$ ipython --no-banner

In [1]: import numpy as np

In [2]: np.set_printoptions(precision=1, suppress=True, linewidth=100)

In [3]: def tidy(a):
   ...:     return np.round(a, 1) + 0
   ...: 

In [4]: W0 = np.load("case0.npy")

In [5]: print(W0)
[[ 1  0  0  0  0  0  0  0  0  0]
 [ 0 -2  0  0  0  0  0  0  0  0]
 [-3  0 -3  0  0  0  0  0  0  0]
 [ 3  2  2 -3  0  0  0  0  0  0]
 [ 0  1 -2  2  1  0  0  0  0  0]
 [ 2 -2  2  2  2  0  0  0  0  0]
 [ 0  3 -2 -1  0  3  2  0  0  0]
 [-3 -3  2  3 -2 -2  1 -1  0  0]
 [ 2  2 -3 -3  0 -3 -1  3  1  0]
 [ 1 -2  1 -3  0  1  1 -1 -1  0]]

In [6]: Y = W0[0, 0] * W0[1:] - np.outer(W0[1:, 0], W0[0])

In [7]: print(Y)
[[ 0 -2  0  0  0  0  0  0  0  0]
 [ 0  0 -3  0  0  0  0  0  0  0]
 [ 0  2  2 -3  0  0  0  0  0  0]
 [ 0  1 -2  2  1  0  0  0  0  0]
 [ 0 -2  2  2  2  0  0  0  0  0]
 [ 0  3 -2 -1  0  3  2  0  0  0]
 [ 0 -3  2  3 -2 -2  1 -1  0  0]
 [ 0  2 -3 -3  0 -3 -1  3  1  0]
 [ 0 -2  1 -3  0  1  1 -1 -1  0]]

In [8]: print(np.linalg.matrix_rank(Y), np.linalg.matrix_rank(W0))
8 9

In [9]: print(W0[:, 0] / W0[0, 0])
[ 1.  0. -3.  3.  0.  2.  0. -3.  2.  1.]

In [10]: rng = np.random.default_rng(55699)

In [11]: m1 = np.eye(8, dtype=int)[rng.permutation(8)]

In [12]: print(m1)
[[0 0 0 0 1 0 0 0]
 [0 1 0 0 0 0 0 0]
 [0 0 0 0 0 0 1 0]
 [0 0 0 0 0 0 0 1]
 [1 0 0 0 0 0 0 0]
 [0 0 0 0 0 1 0 0]
 [0 0 0 1 0 0 0 0]
 [0 0 1 0 0 0 0 0]]

In [13]: def softmax(z):
    ...:     e = np.exp(z - z.max(axis=-1, keepdims=True))
    ...:     return e / e.sum(axis=-1, keepdims=True)
    ...: 

In [14]: print(tidy(softmax(W0).sum(axis=1)))
[1. 1. 1. 1. 1. 1. 1. 1. 1. 1.]

In [15]: print(tidy(softmax(W0[0] + 4)))
[0.2 0.1 0.1 0.1 0.1 0.1 0.1 0.1 0.1 0.1]

In [16]: att = W0 @ W0.T / np.sqrt(10)

In [17]: print(tidy(softmax(att)[0] @ W0))
[ 1.2  0.3  0.  -0.9  0.3 -0.2  0.1  0.3  0.   0. ]
